% python3 -q
>>> import numpy as np
>>> np.set_printoptions(precision=3, suppress=True, linewidth=200)
>>> A2 = np.array([[-7, 1, 1, 5], [2, 6, 2, 8], [-8, 4, -5, 0], [-3, 5, -6, 3]])
>>> mat = np.tril(A2)
>>> print(mat)
[[-7  0  0  0]
 [ 2  6  0  0]
 [-8  4 -5  0]
 [-3  5 -6  3]]
>>> print(mat - mat[0])
[[ 0  0  0  0]
 [ 9  6  0  0]
 [-1  4 -5  0]
 [ 4  5 -6  3]]
>>> print(mat.sum(axis=1))
[-7  8 -9 -1]
>>> print(np.diff(mat, axis=0))
[[  9   6   0   0]
 [-10  -2  -5   0]
 [  5   1  -1   3]]
>>> print(mat.shape)
(4, 4)
>>> print(np.linalg.matrix_rank(mat))
4
>>> print(round(float(np.linalg.norm(mat)), 3))
16.523
>>> print(mat.sum(axis=0))
[-16  15 -11   3]
>>> print(np.linalg.svd(mat, compute_uv=False))
[13.835  8.045  3.833  1.477]
>>> print(np.unravel_index(np.abs(mat).argmax(), mat.shape))
(np.int64(2), np.int64(0))
>>> A = np.minimum.outer(np.arange(1, 5), np.arange(1, 5)) * 2
>>> print(A)
[[2 2 2 2]
 [2 4 4 4]
 [2 4 6 6]
 [2 4 6 8]]
>>> # symmetric, so the eigenvalues are real
>>> f, r1 = A[1], A[3]
>>> print(f @ f)
52
>>> p = (f @ r1) / (f @ f) * f
>>> print(np.outer(f, r1))
[[ 4  8 12 16]
 [ 8 16 24 32]
 [ 8 16 24 32]
 [ 8 16 24 32]]
>>> feats = np.load("a.npy")
>>> print(feats)
[[1 0 0 0 0 0]
 [5 1 0 0 0 0]
 [3 2 1 0 0 0]
 [2 5 3 1 0 0]
 [3 1 3 2 1 0]
 [5 0 0 0 1 1]]
>>> w1 = np.array([[1, 4, 0], [1, 4, 5], [0, 4, 1], [2, 5, 5], [3, 3, 5], [3, 1, 5]])
>>> b = np.array([0, -2, 2])
>>> act = np.maximum(feats @ w1 + b, 0)
>>> print(act)
[[ 1  2  2]
 [ 6 22  7]
 [ 5 22 13]
 [ 9 43 35]
 [11 39 25]
 [11 22 12]]
>>> basis = np.array([[2, 0], [2, 1], [0, 1]])
>>> print(act @ basis)
[[  6   4]
 [ 56  29]
 [ 54  35]
 [104  78]
 [100  64]
 [ 66  34]]
